$ python -q
>>> import numpy as np
>>> from numpy import linalg as LA
>>> np.set_printoptions(precision=2, suppress=True, linewidth=140, sign=" ")
>>> rd = lambda a: np.round(a, 2) + 0
>>> data = np.array([[-2.67, -0.76, 4.16],
...     [2.43, 2.93, -3.24],
...     [4.97, -0.41, -0.29],
...     [-3.6, -1.7, 3.02],
...     [-2.49, 1.3, 4.14],
...     [-2.44, -2.04, -3.86],
...     [-3.39, -3.08, -2.0],
...     [-4.14, 2.28, 1.62],
...     [0.76, -0.23, -4.94],
...     [0.75, -3.21, -3.76],
...     [0.35, -4.99, 0.11],
...     [4.67, 1.63, -0.74]])
>>> proj = data @ LA.solve(data.T @ data, data.T)
>>> rd(LA.eigvalsh(proj))
array([ 0.,  0.,  0.,  0.,  0.,  0.,  0.,  0.,  0.,  1.,  1.,  1.])
>>> np.trace(proj)
np.float64(3.0)
>>> np.allclose(proj @ proj, proj)
True
>>> rd(np.diag(proj))
array([ 0.18,  0.26,  0.28,  0.18,  0.17,  0.28,  0.25,  0.29,  0.23,  0.23,  0.42,  0.21])
>>> gram = np.cov(data, rowvar=False)
>>> rd(np.median(data, axis=0))
array([-1.04, -0.58, -0.52])
>>> ang = np.radians(72)
>>> Rm = np.eye(3)
>>> Rm[1, 1] = Rm[0, 0] = np.cos(ang)
>>> Rm[1, 0], Rm[0, 1] = -np.sin(ang), np.sin(ang)
>>> rd(Rm)
array([[ 0.31,  0.95,  0.  ],
       [-0.95,  0.31,  0.  ],
       [ 0.  ,  0.  ,  1.  ]])
>>> M2 = data @ Rm.T
>>> rd(LA.svd(data, compute_uv=False)), rd(LA.svd(M2, compute_uv=False))
(array([ 12.52,   9.86,   6.78]), array([ 12.52,   9.86,   6.78]))
>>> rd(np.abs(M2 - data).max(axis=0))
array([ 5.03,  5.57,  0.  ])
>>> rd(Rm.T @ Rm)
array([[ 1.,  0.,  0.],
       [ 0.,  1.,  0.],
       [ 0.,  0.,  1.]])
>>> rd(LA.pinv(Rm))
array([[ 0.31, -0.95,  0.  ],
       [ 0.95,  0.31,  0.  ],
       [ 0.  ,  0.  ,  1.  ]])
>>> rd(LA.svd(Rm, compute_uv=False))
array([ 1.,  1.,  1.])
>>> E = np.load("layer9.npy")
>>> E
array([[ 6., -2., -1.],
       [-2.,  9.,  2.],
       [-1.,  2.,  6.]])
>>> rd(LA.eigvals(E))
array([  5.,  11.,   5.])
>>> rd(LA.eigvals(E).sum().real)
np.float64(21.0)
>>> Ac = data - data.mean(axis=0)
>>> Uu, s, Vh = LA.svd(Ac, full_matrices=False)
>>> rd(s ** 2 / (s ** 2).sum())
array([ 0.54,  0.3 ,  0.16])
>>> rd(np.abs(Vh[-1]))
array([ 0.49,  0.73,  0.47])
>>> rd(Ac.mean(axis=0))
array([ 0.,  0.,  0.])
>>> np.abs(Uu[:, 0]).argmax()
np.int64(0)
>>> A = np.load("out10.npy")
>>> A
array([[ 1.  ,  0.2 ,  0.04,  0.01],
       [ 0.2 ,  1.  ,  0.2 ,  0.04],
       [ 0.04,  0.2 ,  1.  ,  0.2 ],
       [ 0.01,  0.04,  0.2 ,  1.  ]])
>>> rng = np.random.default_rng(515915)
>>> idx = rng.permutation(4)
>>> idx
array([ 2,  3,  0,  1])
>>> M2 = A[idx][:, idx]
>>> rd(np.sort(np.abs(LA.eigvals(M2))))
array([ 0.71,  0.85,  1.08,  1.36])
>>> M2
array([[ 1.  ,  0.2 ,  0.04,  0.2 ],
       [ 0.2 ,  1.  ,  0.01,  0.04],
       [ 0.04,  0.01,  1.  ,  0.2 ],
       [ 0.2 ,  0.04,  0.2 ,  1.  ]])
>>> rd(LA.det(M2)), rd(LA.det(A[idx]))
(np.float64(0.88), np.float64(0.88))
>>> arr = np.array([[-0.3, 0.1], [0.7, -3.0], [0.5, -1.0], [-1.8, 0.7]])
>>> arr[:, 1] *= 20
>>> arr
array([[ -0.3,   2. ],
       [  0.7, -60. ],
       [  0.5, -20. ],
       [ -1.8,  14. ]])
>>> proj = arr @ LA.solve(arr.T @ arr, arr.T)
>>> rd(np.trace(proj))
np.float64(2.0)
>>> rd(LA.eigvalsh(proj))
array([ 0.,  0.,  1.,  1.])
>>> [round(float(x), 2) for x in LA.svd(arr, compute_uv=False)[:3]]
[64.82, 1.62]
>>> np.argsort(-LA.norm(arr, axis=0).round(6), kind="stable")[:3]
array([ 1,  0])
>>> round(np.log10(LA.cond(arr)))
2
